$ python -q
>>> import numpy as np
>>> np.set_printoptions(suppress=True, linewidth=120)
>>> data = np.loadtxt("test3.csv", delimiter=",")
>>> data
array([[ 0.4, -1.4, 13.5],
       [ 1.2,  1.4, -7. ],
       [-0.5, -0.6, -1.5],
       [-1. , -0.2,  7.5]])
>>> np.linalg.cond(data) > 100
np.False_
>>> np.linalg.matrix_rank(data, rtol=0.1)
np.int64(1)
>>> [round(float(x), 2) for x in np.linalg.svd(data, compute_uv=False)[:3]]
[17.12, 1.67, 1.04]
>>> np.round(np.abs(np.linalg.svd(data)[2][-1]), 2)
array([0.4 , 0.91, 0.08])
>>> M = np.array([[0, 0, 0, 1], [0, 0, 1, 0], [0, 1, 0, 0], [1, 0, 0, 0]])
>>> x = np.array([2, -3, -3, -2])
>>> M.T @ (M @ x)
array([ 2, -3, -3, -2])
>>> np.round(np.abs(np.linalg.eigvals(M)), 2)
array([1., 1., 1., 1.])
>>> round(float(np.linalg.norm(x)), 2), np.round(np.linalg.norm(M @ x), 2)
(5.1, np.float64(5.1))
>>> np.round(np.linalg.inv(M), 2)
array([[0., 0., 0., 1.],
       [0., 0., 1., 0.],
       [0., 1., 0., 0.],
       [1., 0., 0., 0.]])
>>> np.all(np.linalg.eigvalsh(M) > 0)
np.False_
>>> round(np.linalg.eigvalsh(M).min(), 2)
np.float64(-1.0)
>>> try:
...     np.linalg.cholesky(M)
... except np.linalg.LinAlgError as e:
...     print(repr(e))
... 
LinAlgError('Matrix is not positive definite')
>>> M @ np.ones(4)
array([1., 1., 1., 1.])
>>> M.sum(axis=1)
array([1, 1, 1, 1])
>>> np.round(np.sort(np.abs(np.linalg.eigvals(M)))[::-1], 2)
array([1., 1., 1., 1.])
>>> np.linalg.matrix_power(M, 2)
array([[1, 0, 0, 0],
       [0, 1, 0, 0],
       [0, 0, 1, 0],
       [0, 0, 0, 1]])
>>> pr = np.eye(4)[3]
>>> for _ in range(4):
...     pr = pr @ M
...     print(pr.round(2))
... 
[1. 0. 0. 0.]
[0. 0. 0. 1.]
[1. 0. 0. 0.]
[0. 0. 0. 1.]
